% ipython --no-banner

In [1]: import numpy as np

In [2]: import numpy.linalg as la

In [3]: np.set_printoptions(precision=2, suppress=True, linewidth=100)

In [4]: A = 5 * np.eye(5) + np.eye(5, k=1)

In [5]: A
Out[5]: 
array([[5., 1., 0., 0., 0.],
       [0., 5., 1., 0., 0.],
       [0., 0., 5., 1., 0.],
       [0., 0., 0., 5., 1.],
       [0., 0., 0., 0., 5.]])

In [6]: rng = np.random.default_rng(71)

In [7]: labels = rng.permutation(5)

In [8]: out = A[:, labels] * rng.choice([-1, 1], 5)

In [9]: out
Out[9]: 
array([[ 0.,  0., -1.,  5.,  0.],
       [ 1.,  0., -5.,  0.,  0.],
       [ 5.,  0., -0.,  0.,  1.],
       [ 0.,  1., -0.,  0.,  5.],
       [ 0.,  5., -0.,  0.,  0.]])

In [10]: left, _, VT = la.svd(A.T @ out)

In [11]: np.round(la.lstsq(A, out)[0], 2) + 0
Out[11]: 
array([[ 0.,  0.,  0.,  1.,  0.],
       [ 0.,  0., -1.,  0.,  0.],
       [ 1.,  0.,  0.,  0.,  0.],
       [ 0.,  0.,  0.,  0.,  1.],
       [ 0.,  1.,  0.,  0.,  0.]])

In [12]: labels
Out[12]: array([2, 4, 1, 0, 3])

In [13]: la.eigvals(out)
Out[13]: array([ 3.83+3.21j,  3.83-3.21j, -1.35+4.85j, -1.35-4.85j, -4.95+0.j  ])

In [14]: np.einsum("ij,ji->", out, out)
Out[14]: np.float64(-10.0)

In [15]: np.round(la.eigvals(out).sum().real, 2)
Out[15]: np.float64(0.0)

In [16]: np.round(la.det(out.T), 2)
Out[16]: np.float64(-3125.0)

In [17]: np.kron(np.eye(2, dtype=int), out)
Out[17]: 
array([[ 0.,  0., -1.,  5.,  0.,  0.,  0., -0.,  0.,  0.],
       [ 1.,  0., -5.,  0.,  0.,  0.,  0., -0.,  0.,  0.],
       [ 5.,  0., -0.,  0.,  1.,  0.,  0., -0.,  0.,  0.],
       [ 0.,  1., -0.,  0.,  5.,  0.,  0., -0.,  0.,  0.],
       [ 0.,  5., -0.,  0.,  0.,  0.,  0., -0.,  0.,  0.],
       [ 0.,  0., -0.,  0.,  0.,  0.,  0., -1.,  5.,  0.],
       [ 0.,  0., -0.,  0.,  0.,  1.,  0., -5.,  0.,  0.],
       [ 0.,  0., -0.,  0.,  0.,  5.,  0., -0.,  0.,  1.],
       [ 0.,  0., -0.,  0.,  0.,  0.,  1., -0.,  0.,  5.],
       [ 0.,  0., -0.,  0.,  0.,  0.,  5., -0.,  0.,  0.]])
